$ python3 -q
>>> import numpy as np
>>> import numpy.linalg as la
>>> np.set_printoptions(precision=2, suppress=True, linewidth=140, floatmode="fixed")
>>> m1 = np.loadtxt("sample14.csv", delimiter=",")
>>> print(m1)
[[ -2.00   1.00  -2.00]
 [ -4.00   2.00  -1.00]
 [ -6.00   3.00   1.00]
 [-10.00   5.00  -4.00]
 [ -4.00   2.00  -5.00]
 [ 10.00  -5.00  -3.00]
 [  4.00  -2.00  -3.00]
 [  8.00  -4.00  -1.00]
 [  6.00  -3.00   5.00]]
>>> rank = la.matrix_rank(m1)
>>> rank
np.int64(2)
>>> ns = la.svd(m1)[2][rank:].T
>>> print([int(la.matrix_rank(m1[:, :j + 1])) for j in range(3)])
[1, 1, 2]
>>> np.round(ns @ ns.T, 2) + 0
array([[0.20, 0.40, 0.00],
       [0.40, 0.80, 0.00],
       [0.00, 0.00, 0.00]])
>>> print([int(la.matrix_rank(m1[:i])) for i in range(1, len(m1) + 1)])
[1, 2, 2, 2, 2, 2, 2, 2, 2]
>>> [int(la.matrix_rank(np.delete(m1, i, axis=0))) for i in range(9)]
[2, 2, 2, 2, 2, 2, 2, 2, 2]
>>> la.matrix_rank(m1.T @ m1), la.matrix_rank(m1 @ m1.T)
(np.int64(2), np.int64(2))
>>> x = np.array([-1, -1, 4])
>>> m1 @ x
array([ -7.00,  -2.00,   7.00, -11.00, -18.00, -17.00, -14.00,  -8.00,  17.00])
>>> np.sign((m1 @ x).round(6))
array([-1.00, -1.00,  1.00, -1.00, -1.00, -1.00, -1.00, -1.00,  1.00])
>>> m1 * x
array([[  2.00,  -1.00,  -8.00],
       [  4.00,  -2.00,  -4.00],
       [  6.00,  -3.00,   4.00],
       [ 10.00,  -5.00, -16.00],
       [  4.00,  -2.00, -20.00],
       [-10.00,   5.00, -12.00],
       [ -4.00,   2.00, -12.00],
       [ -8.00,   4.00,  -4.00],
       [ -6.00,   3.00,  20.00]])
>>> print(m1 @ np.ones(3))
[-3.00 -3.00 -2.00 -9.00 -7.00  2.00 -1.00  3.00  8.00]
>>> m1 @ np.eye(3)[1]
array([ 1.00,  2.00,  3.00,  5.00,  2.00, -5.00, -2.00, -4.00, -3.00])
>>> print((m1 @ x).argmax())
8
>>> (m1 * x).sum(axis=1)
array([ -7.00,  -2.00,   7.00, -11.00, -18.00, -17.00, -14.00,  -8.00,  17.00])
>>> np.round(la.norm(m1, 2) / la.norm(m1), 2)
np.float64(0.92)
>>> [round(float(x), 2) for x in la.svd(m1, compute_uv=False)[:3]]
[22.15, 9.25, 0.0]
>>> la.cond(m1) > 100
np.True_
>>> np.unique(m1.round(6), axis=0).shape
(9, 3)
>>> m1 @ la.pinv(m1) @ m1
array([[ -2.00,   1.00,  -2.00],
       [ -4.00,   2.00,  -1.00],
       [ -6.00,   3.00,   1.00],
       [-10.00,   5.00,  -4.00],
       [ -4.00,   2.00,  -5.00],
       [ 10.00,  -5.00,  -3.00],
       [  4.00,  -2.00,  -3.00],
       [  8.00,  -4.00,  -1.00],
       [  6.00,  -3.00,   5.00]])
>>> left, sigma, Vt = la.svd(m1)
>>> sigma.round(2) + 0
array([22.15,  9.25,  0.00])
>>> print(np.argmax(sigma[:-1] / (sigma[1:] + 1e-6)) + 1)
2
>>> B = left[:, :2] @ np.diag(sigma[:2]) @ Vt[:2]
>>> la.matrix_rank(m1, rtol=0.05)
np.int64(2)
>>> print(np.round(la.norm(m1 - B, 2), 2), round(float(sigma[2]), 2))
0.0 0.0
>>> la.matrix_rank(B)
np.int64(2)
>>> Z = np.array([[-2, 1, 2]])
>>> rng = np.random.default_rng(4581)
>>> X = rng.normal(size=(28, 1)) @ Z + np.array([2, 0, -1])
>>> X
array([[ 0.46,  0.77,  0.54],
       [ 0.54,  0.73,  0.46],
       [ 2.43, -0.21, -1.43],
       [-1.86,  1.93,  2.86],
       [-2.79,  2.39,  3.79],
       [ 1.83,  0.08, -0.83],
       [ 1.58,  0.21, -0.58],
       [ 2.30, -0.15, -1.30],
       [ 7.19, -2.59, -6.19],
       [-0.29,  1.15,  1.29],
       [ 0.53,  0.74,  0.47],
       [-1.35,  1.68,  2.35],
       [ 5.86, -1.93, -4.86],
       [ 1.87,  0.06, -0.87],
       [ 1.61,  0.19, -0.61],
       [ 2.85, -0.42, -1.85],
       [ 3.87, -0.94, -2.87],
       [ 4.11, -1.06, -3.11],
       [ 2.95, -0.48, -1.95],
       [ 0.16,  0.92,  0.84],
       [ 5.00, -1.50, -4.00],
       [ 2.62, -0.31, -1.62],
       [ 0.22,  0.89,  0.78],
       [ 2.19, -0.10, -1.19],
       [-0.76,  1.38,  1.76],
       [ 5.10, -1.55, -4.10],
       [ 1.96,  0.02, -0.96],
       [ 1.93,  0.03, -0.93]])
>>> # null space of dimension 1
>>> def softmax(z):
...     e = np.exp(z - z.max(axis=-1, keepdims=True))
...     return e / e.sum(axis=-1, keepdims=True)
... 
>>> softmax(10 * X[10])
array([0.10, 0.84, 0.06])
>>> softmax(X[10] + 5)
array([0.31, 0.39, 0.30])
>>> softmax(X[10])
array([0.31, 0.39, 0.30])
>>> scores = X @ X.T / np.sqrt(3)
>>> print(softmax(scores)[10] @ X)
[0.96 0.52 0.04]
>>> Xc = X - X.mean(axis=0)
>>> evecs = la.svd(Xc)[2][:2]
>>> B = Xc - Xc @ evecs.T @ evecs
>>> np.diag(evecs.T @ evecs)
array([1.00, 0.21, 0.79])
>>> np.round(np.cov(Xc @ evecs.T, rowvar=False), 2) + 0
array([[12.14,  0.00],
       [ 0.00,  0.00]])
>>> B = np.array([[6, 5, -7, 2, -4, -1, -8, 6],
...     [-9, 5, -4, 5, -1, 8, -7, 6],
...     [-4, 9, 4, 5, -5, -7, 5, 4],
...     [0, 7, -3, 6, -9, 9, 7, 3],
...     [-9, 7, 1, 7, 3, 2, 4, 0],
...     [8, -7, 1, 1, 1, 9, 8, 9],
...     [0, 6, 4, 0, -9, -1, -6, -6],
...     [-5, 4, 7, 5, -5, -9, -2, -2]])
>>> arr = np.tril(B)
>>> arr
array([[ 6,  0,  0,  0,  0,  0,  0,  0],
       [-9,  5,  0,  0,  0,  0,  0,  0],
       [-4,  9,  4,  0,  0,  0,  0,  0],
       [ 0,  7, -3,  6,  0,  0,  0,  0],
       [-9,  7,  1,  7,  3,  0,  0,  0],
       [ 8, -7,  1,  1,  1,  9,  0,  0],
       [ 0,  6,  4,  0, -9, -1, -6,  0],
       [-5,  4,  7,  5, -5, -9, -2, -2]])
>>> np.sort(np.abs(la.eigvals(arr)))
array([2.00, 3.00, 4.00, 5.00, 6.00, 6.00, 6.00, 9.00])
>>> round(float(la.det(arr)), 2)
233280.0
>>> round(np.abs(la.eigvals(arr)).max(), 2)
np.float64(9.0)
>>> la.determinant(arr)
Traceback (most recent call last):
  File "<python-input-55>", line 1, in <module>
    la.determinant(arr)
    ^^^^^^^^^^^^^^
AttributeError: module 'numpy.linalg' has no attribute 'determinant'
>>> np.allclose(arr @ arr.T, arr.T @ arr)
False
>>> (arr - arr.T) / 2
array([[ 0.00,  4.50,  2.00,  0.00,  4.50, -4.00,  0.00,  2.50],
       [-4.50,  0.00, -4.50, -3.50, -3.50,  3.50, -3.00, -2.00],
       [-2.00,  4.50,  0.00,  1.50, -0.50, -0.50, -2.00, -3.50],
       [ 0.00,  3.50, -1.50,  0.00, -3.50, -0.50,  0.00, -2.50],
       [-4.50,  3.50,  0.50,  3.50,  0.00, -0.50,  4.50,  2.50],
       [ 4.00, -3.50,  0.50,  0.50,  0.50,  0.00,  0.50,  4.50],
       [ 0.00,  3.00,  2.00,  0.00, -4.50, -0.50,  0.00,  1.00],
       [-2.50,  2.00,  3.50,  2.50, -2.50, -4.50, -1.00,  0.00]])
>>> np.trace(arr)
np.int64(25)
>>> (arr + arr.T) / 2
array([[ 6.00, -4.50, -2.00,  0.00, -4.50,  4.00,  0.00, -2.50],
       [-4.50,  5.00,  4.50,  3.50,  3.50, -3.50,  3.00,  2.00],
       [-2.00,  4.50,  4.00, -1.50,  0.50,  0.50,  2.00,  3.50],
       [ 0.00,  3.50, -1.50,  6.00,  3.50,  0.50,  0.00,  2.50],
       [-4.50,  3.50,  0.50,  3.50,  3.00,  0.50, -4.50, -2.50],
       [ 4.00, -3.50,  0.50,  0.50,  0.50,  9.00, -0.50, -4.50],
       [ 0.00,  3.00,  2.00,  0.00, -4.50, -0.50, -6.00, -1.00],
       [-2.50,  2.00,  3.50,  2.50, -2.50, -4.50, -1.00, -2.00]])
>>> B = arr + rng.integers(-2, 3, (8, 7)) @ rng.integers(-2, 3, (7, 8))
>>> print(B)
[[  4   5  -6   4   0  -7  -6  -3]
 [-19   2   3  -3   6   2  -1   4]
 [  2  25  -6  -3  -4  -8   1 -18]
 [ -6   3  -3  20  -7  -1  -2   2]
 [ -8   2  10  15  -5   2  -2   4]
 [ 15  -6  -2  -1   9   7 -10  -2]
 [  4  16   4  -2 -24  -7   4  -3]
 [ -7  -1   2  -2  10  -6  -5   4]]
>>> print(B - arr)
[[ -2   5  -6   4   0  -7  -6  -3]
 [-10  -3   3  -3   6   2  -1   4]
 [  6  16 -10  -3  -4  -8   1 -18]
 [ -6  -4   0  14  -7  -1  -2   2]
 [  1  -5   9   8  -8   2  -2   4]
 [  7   1  -3  -2   8  -2 -10  -2]
 [  4  10   0  -2 -15  -6  10  -3]
 [ -2  -5  -5  -7  15   3  -3   6]]
>>> np.round(la.svd(B - arr, compute_uv=False), 2) + 0
array([36.91, 29.57, 18.40, 13.11,  7.00,  6.37,  0.25,  0.00])
>>> np.abs(B - arr).sum(axis=1)
array([33, 32, 66, 36, 39, 35, 50, 46])
>>> gram = B.T @ B
>>> la.svd(B, compute_uv=False) ** 2
array([1842.51, 1090.55,  653.86,  476.80,  121.62,  117.53,   33.77,    0.37])
>>> (B @ B.T).shape
(8, 8)
>>> np.diag(gram)
array([771, 960, 214, 668, 883, 256, 187, 398])
>>> np.allclose(gram, gram.T)
True
>>> x = np.array([-1, 2, -1, -3, 1, 2, -3, -2])
>>> target = arr @ x
>>> print(target)
[ -6  19  18  -1   4  -7  15 -22]
>>> la.solve(arr.T, arr[1])
array([ 0.00,  1.00,  0.00,  0.00,  0.00,  0.00, -0.00, -0.00])
>>> gram = arr.T @ arr
>>> np.allclose(gram, gram.T)
True
>>> (arr @ arr.T).shape
(8, 8)
>>> gram
array([[ 303, -220,  -52,  -80,    6,  117,   10,   10],
       [-220,  305,   67,  104,  -60, -105,  -44,   -8],
       [ -52,   67,   92,   25,  -67,  -58,  -38,  -14],
       [ -80,  104,   25,  111,   -3,  -36,  -10,  -10],
       [   6,  -60,  -67,   -3,  116,   63,   64,   10],
       [ 117, -105,  -58,  -36,   63,  163,   24,   18],
       [  10,  -44,  -38,  -10,   64,   24,   40,    4],
       [  10,   -8,  -14,  -10,   10,   18,    4,    4]])
>>> la.matrix_rank(gram)
np.int64(8)
>>> np.diag(gram)
array([303, 305,  92, 111, 116, 163,  40,   4])
>>> la.svd(arr, compute_uv=False) ** 2
array([655.73, 208.35, 114.04,  72.82,  54.36,  27.06,   1.61,   0.02])
>>> W0 = -3 * np.eye(9) + np.eye(9, k=1)
>>> W0
array([[-3.00,  1.00,  0.00,  0.00,  0.00,  0.00,  0.00,  0.00,  0.00],
       [ 0.00, -3.00,  1.00,  0.00,  0.00,  0.00,  0.00,  0.00,  0.00],
       [ 0.00,  0.00, -3.00,  1.00,  0.00,  0.00,  0.00,  0.00,  0.00],
       [ 0.00,  0.00,  0.00, -3.00,  1.00,  0.00,  0.00,  0.00,  0.00],
       [ 0.00,  0.00,  0.00,  0.00, -3.00,  1.00,  0.00,  0.00,  0.00],
       [ 0.00,  0.00,  0.00,  0.00,  0.00, -3.00,  1.00,  0.00,  0.00],
       [ 0.00,  0.00,  0.00,  0.00,  0.00,  0.00, -3.00,  1.00,  0.00],
       [ 0.00,  0.00,  0.00,  0.00,  0.00,  0.00,  0.00, -3.00,  1.00],
       [ 0.00,  0.00,  0.00,  0.00,  0.00,  0.00,  0.00,  0.00, -3.00]])
>>> # triangular, det is the product of the diagonal
>>> f, r1 = X[9], X[7]
>>> round(float(f @ r1), 2)
-2.53
>>> pr = (f @ r1) / (f @ f) * f
>>> np.round(la.norm(f + r1) ** 2 + la.norm(f - r1) ** 2, 2)
np.float64(20.17)
>>> r1 - pr
array([ 2.06,  0.79, -0.24])
>>> la.matrix_rank(np.outer(f, r1))
np.int64(1)
>>> B = la.inv(W0)
>>> (np.abs(B) > 1e-9).astype(int)
array([[1, 1, 1, 1, 1, 1, 1, 1, 1],
       [0, 1, 1, 1, 1, 1, 1, 1, 1],
       [0, 0, 1, 1, 1, 1, 1, 1, 1],
       [0, 0, 0, 1, 1, 1, 1, 1, 1],
       [0, 0, 0, 0, 1, 1, 1, 1, 1],
       [0, 0, 0, 0, 0, 1, 1, 1, 1],
       [0, 0, 0, 0, 0, 0, 1, 1, 1],
       [0, 0, 0, 0, 0, 0, 0, 1, 1],
       [0, 0, 0, 0, 0, 0, 0, 0, 1]])
>>> print(np.allclose(B, W0.T))
False
>>> round(la.cond(W0), 2)
np.float64(1.92)
>>> np.round(W0 @ B, 2) + 0
array([[1.00, 0.00, 0.00, 0.00, 0.00, 0.00, 0.00, 0.00, 0.00],
       [0.00, 1.00, 0.00, 0.00, 0.00, 0.00, 0.00, 0.00, 0.00],
       [0.00, 0.00, 1.00, 0.00, 0.00, 0.00, 0.00, 0.00, 0.00],
       [0.00, 0.00, 0.00, 1.00, 0.00, 0.00, 0.00, 0.00, 0.00],
       [0.00, 0.00, 0.00, 0.00, 1.00, 0.00, 0.00, 0.00, 0.00],
       [0.00, 0.00, 0.00, 0.00, 0.00, 1.00, 0.00, 0.00, 0.00],
       [0.00, 0.00, 0.00, 0.00, 0.00, 0.00, 1.00, 0.00, 0.00],
       [0.00, 0.00, 0.00, 0.00, 0.00, 0.00, 0.00, 1.00, 0.00],
       [0.00, 0.00, 0.00, 0.00, 0.00, 0.00, 0.00, 0.00, 1.00]])
>>> left, sigma, Vt = la.svd(W0, full_matrices=False)
>>> sigma / sigma[0]
array([1.00, 0.97, 0.92, 0.86, 0.79, 0.71, 0.63, 0.57, 0.52])
>>> np.cumsum(sigma ** 2) / np.sum(sigma ** 2)
array([0.18, 0.34, 0.49, 0.62, 0.73, 0.82, 0.90, 0.95, 1.00])
>>> np.round(left.T @ W0 @ Vt.T, 2) + 0
array([[3.96, 0.00, 0.00, 0.00, 0.00, 0.00, 0.00, 0.00, 0.00],
       [0.00, 3.85, 0.00, 0.00, 0.00, 0.00, 0.00, 0.00, 0.00],
       [0.00, 0.00, 3.66, 0.00, 0.00, 0.00, 0.00, 0.00, 0.00],
       [0.00, 0.00, 0.00, 3.42, 0.00, 0.00, 0.00, 0.00, 0.00],
       [0.00, 0.00, 0.00, 0.00, 3.13, 0.00, 0.00, 0.00, 0.00],
       [0.00, 0.00, 0.00, 0.00, 0.00, 2.82, 0.00, 0.00, 0.00],
       [0.00, 0.00, 0.00, 0.00, 0.00, 0.00, 2.51, 0.00, 0.00],
       [0.00, 0.00, 0.00, 0.00, 0.00, 0.00, 0.00, 2.25, 0.00],
       [0.00, 0.00, 0.00, 0.00, 0.00, 0.00, 0.00, 0.00, 2.07]])
